$ python -q
>>> import numpy as np
>>> import numpy.linalg as la
>>> np.set_printoptions(suppress=True, linewidth=120)
>>> tidy = lambda a: np.round(a, 2) + 0
>>> J = np.loadtxt("arr.csv", delimiter=",")
>>> J
array([[0., 0., 4., 4., 5., 3., 0., 1., 1., 5., 0., 5., 3.],
       [0., 0., 4., 5., 3., 4., 5., 5., 0., 3., 5., 1., 4.],
       [0., 0., 0., 0., 1., 1., 4., 2., 1., 2., 5., 5., 2.],
       [0., 0., 0., 0., 4., 1., 3., 3., 0., 0., 2., 5., 5.],
       [0., 0., 0., 0., 0., 4., 3., 0., 0., 3., 5., 4., 4.],
       [0., 0., 0., 0., 0., 0., 5., 5., 5., 2., 1., 0., 5.],
       [0., 0., 0., 0., 0., 0., 0., 1., 1., 4., 4., 1., 2.],
       [0., 0., 0., 0., 0., 0., 0., 0., 4., 3., 2., 1., 0.],
       [0., 0., 0., 0., 0., 0., 0., 0., 0., 0., 1., 3., 0.],
       [0., 0., 0., 0., 0., 0., 0., 0., 0., 0., 5., 1., 1.],
       [0., 0., 0., 0., 0., 0., 0., 0., 0., 0., 0., 3., 1.],
       [0., 0., 0., 0., 0., 0., 0., 0., 0., 0., 0., 0., 3.],
       [0., 0., 0., 0., 0., 0., 0., 0., 0., 0., 0., 0., 0.]])
>>> tidy(la.norm(J, 2) / la.norm(J))
np.float64(0.79)
>>> print(la.cond(J) > 100)
True
>>> np.argsort(-la.norm(J, axis=0).round(6), kind="stable")[:3]
array([10, 11, 12])
>>> print(la.matrix_rank(J, rtol=0.1))
7
>>> U, sv, vt = la.svd(J)
>>> np.argmax(sv[:-1] / (sv[1:] + 1e-6)) + 1
np.int64(11)
>>> out = U[:, :11] @ np.diag(sv[:11]) @ vt[:11]
>>> tidy(la.norm(J - out, 2)), tidy(sv[11])
(np.float64(0.0), np.float64(0.0))
>>> print(la.matrix_rank(J, rtol=0.05))
9
>>> print(tidy(la.norm(J - out) / la.norm(J)))
0.0
>>> print(tidy(la.svd(J, compute_uv=False)))
[22.27  9.27  8.54  7.05  6.71  3.99  3.49  1.9   1.8   0.65  0.2   0.    0.  ]
>>> J.sum(axis=1)
array([31., 39., 23., 23., 23., 23., 13., 10.,  4.,  7.,  4.,  3.,  0.])
>>> print(tidy(J.mean(axis=0)))
[0.   0.   0.62 0.69 1.   1.   1.54 1.31 0.92 1.69 2.31 2.23 2.31]
>>> print(J.shape)
(13, 13)
>>> np.unravel_index(np.abs(J).argmax(), J.shape)
(np.int64(0), np.int64(4))
>>> w1 = np.array([[3, 2, -2, 3],
...     [1, -1, -2, -1],
...     [0, -3, 0, 1],
...     [1, 0, -2, 2],
...     [-3, 2, 1, -1],
...     [-3, -1, -2, 3],
...     [1, -3, 2, 0],
...     [0, -3, -3, -3],
...     [0, -2, 3, 0],
...     [1, -1, -2, 1],
...     [2, 2, 1, -3],
...     [-3, -3, -3, -1],
...     [-3, 0, -3, -3]])
>>> c = np.array([2, 1, -3, 3])
>>> hid = np.maximum(J @ w1 + c, 0)
>>> tidy((hid > 0).mean(axis=0))
array([0.31, 0.23, 0.08, 0.15])
>>> la.matrix_rank(hid)
np.int64(4)
>>> Z = np.array([[-5, 1], [3, -1], [4, -3], [-5, -5]])
>>> print(hid @ Z)
[[-35. -35.]
 [  0.   0.]
 [  0.   0.]
 [  0.   0.]
 [  0.   0.]
 [  0.   0.]
 [-25.   5.]
 [-22.   0.]
 [  0.   0.]
 [ -6.  -2.]
 [  0.   0.]
 [  3.  -1.]
 [-22. -14.]]
>>> (hid @ Z).round(6).argmax(axis=1)
array([0, 0, 0, 0, 0, 0, 1, 1, 0, 1, 0, 0, 1])
>>> w1 @ Z
array([[-32,  -8],
       [-11,  13],
       [-14,  -2],
       [-23,  -3],
       [ 30,  -3],
       [-11, -11],
       [ -6,  -2],
       [ -6,  27],
       [  6,  -7],
       [-21,   3],
       [ 15,  12],
       [ -1,  14],
       [ 18,  21]])
>>> data = np.arange(65).reshape(13, 5) + 3
>>> data
array([[ 3,  4,  5,  6,  7],
       [ 8,  9, 10, 11, 12],
       [13, 14, 15, 16, 17],
       [18, 19, 20, 21, 22],
       [23, 24, 25, 26, 27],
       [28, 29, 30, 31, 32],
       [33, 34, 35, 36, 37],
       [38, 39, 40, 41, 42],
       [43, 44, 45, 46, 47],
       [48, 49, 50, 51, 52],
       [53, 54, 55, 56, 57],
       [58, 59, 60, 61, 62],
       [63, 64, 65, 66, 67]])
>>> # rank 2
>>> def softmax(z):
...     e = np.exp(z - z.max(axis=-1, keepdims=True))
...     return e / e.sum(axis=-1, keepdims=True)
... 
>>> print(tidy(softmax(J[9] + -3)))
[0.01 0.01 0.01 0.01 0.01 0.01 0.01 0.01 0.01 0.01 0.91 0.02 0.02]
>>> tidy(softmax(J).sum(axis=1))
array([1., 1., 1., 1., 1., 1., 1., 1., 1., 1., 1., 1., 1.])
>>> print(tidy(softmax(10 * J[9])))
[0. 0. 0. 0. 0. 0. 0. 0. 0. 0. 1. 0. 0.]
>>> att = J @ J.T / np.sqrt(13)
>>> tidy(softmax(att)[9] @ J)
array([0.  , 0.  , 0.7 , 0.88, 0.88, 2.63, 3.35, 1.55, 0.34, 2.46, 4.93, 3.48, 3.11])
